>>> import numpy as np
>>> np.set_printoptions(precision=2, suppress=True, linewidth=200, legacy="1.25")
>>> K = np.load("m.npy")
>>> K
array([[-1.8 ,  0.83, -0.22, -0.78, -1.93,  0.84],
       [ 0.47, -2.27,  0.19, -0.83,  1.44,  0.92],
       [ 1.42,  0.25,  1.24, -0.16, -1.64,  1.63],
       [ 0.32,  0.6 , -0.67, -1.93,  2.08, -0.16],
       [ 1.46,  1.21,  0.84,  1.15,  1.83, -0.22],
       [ 0.83,  1.77,  0.68,  1.67,  1.36, -0.3 ],
       [-0.21, -1.16,  0.2 , -1.91,  1.7 , -1.01],
       [-0.43,  0.79,  1.18,  1.45,  1.24,  1.78],
       [-0.27, -2.8 , -0.48,  0.88, -0.06, -0.33],
       [ 1.21,  0.51,  0.97, -1.6 ,  0.92, -1.71],
       [ 0.57,  0.64,  1.  ,  0.58,  1.62,  2.07],
       [ 1.57,  0.25, -1.64, -0.31, -1.87, -0.44],
       [ 0.44,  0.96,  1.31,  1.04, -2.11, -0.8 ]])
>>> Ac = K - K.mean(axis=0)
>>> V = np.linalg.svd(Ac)[2][:2]
>>> Y = Ac - Ac @ V.T @ V
>>> np.linalg.norm(Y, axis=1).round(6).argmax()
8
>>> Y = K / np.linalg.norm(K, axis=1, keepdims=True)
>>> gram = Y @ Y.T
>>> np.round(np.degrees(np.arccos(np.clip(gram[5, 6], -1, 1))), 2)
107.23
>>> np.argwhere(np.triu(np.abs(gram) > 0.95, 1))
array([], shape=(0, 2), dtype=int64)
>>> (gram - 2 * np.eye(13)).round(6).argmax(axis=1)
array([12,  6, 12,  6,  5,  4,  3, 10,  1,  6,  7, 12,  2])
>>> Ac = (K - K.mean(axis=0)) / K.std(axis=0)
>>> np.argwhere(np.abs(Ac) > 2)
array([[ 0,  0],
       [ 8,  1],
       [11,  2]])
>>> b = np.linalg.lstsq(np.delete(Ac, 5, axis=1), Ac[:, 5])[0]
>>> np.round(1 - np.var(Ac[:, 5] - np.delete(Ac, 5, axis=1) @ b), 2)
0.18
>>> A = np.load("dump.npy")
>>> A
array([[ 0.87, -0.23,  0.67, -1.5 , -0.08,  0.13],
       [-0.84,  1.62, -0.69,  0.1 ,  0.83, -0.52],
       [ 1.18, -1.28,  0.07,  0.11, -0.03, -2.05]])
>>> u, v = A[0], A[2]
>>> round(float(u @ u), 2)
3.53
>>> round(u @ v, 2)
0.94
>>> pr = (u @ v) / (u @ u) * u
>>> v - pr
array([ 0.95, -1.22, -0.11,  0.51, -0.01, -2.08])
>>> (v - pr) @ u
0.0
>>> round(np.linalg.norm(u + v) ** 2 + np.linalg.norm(u - v) ** 2, 2)
21.57
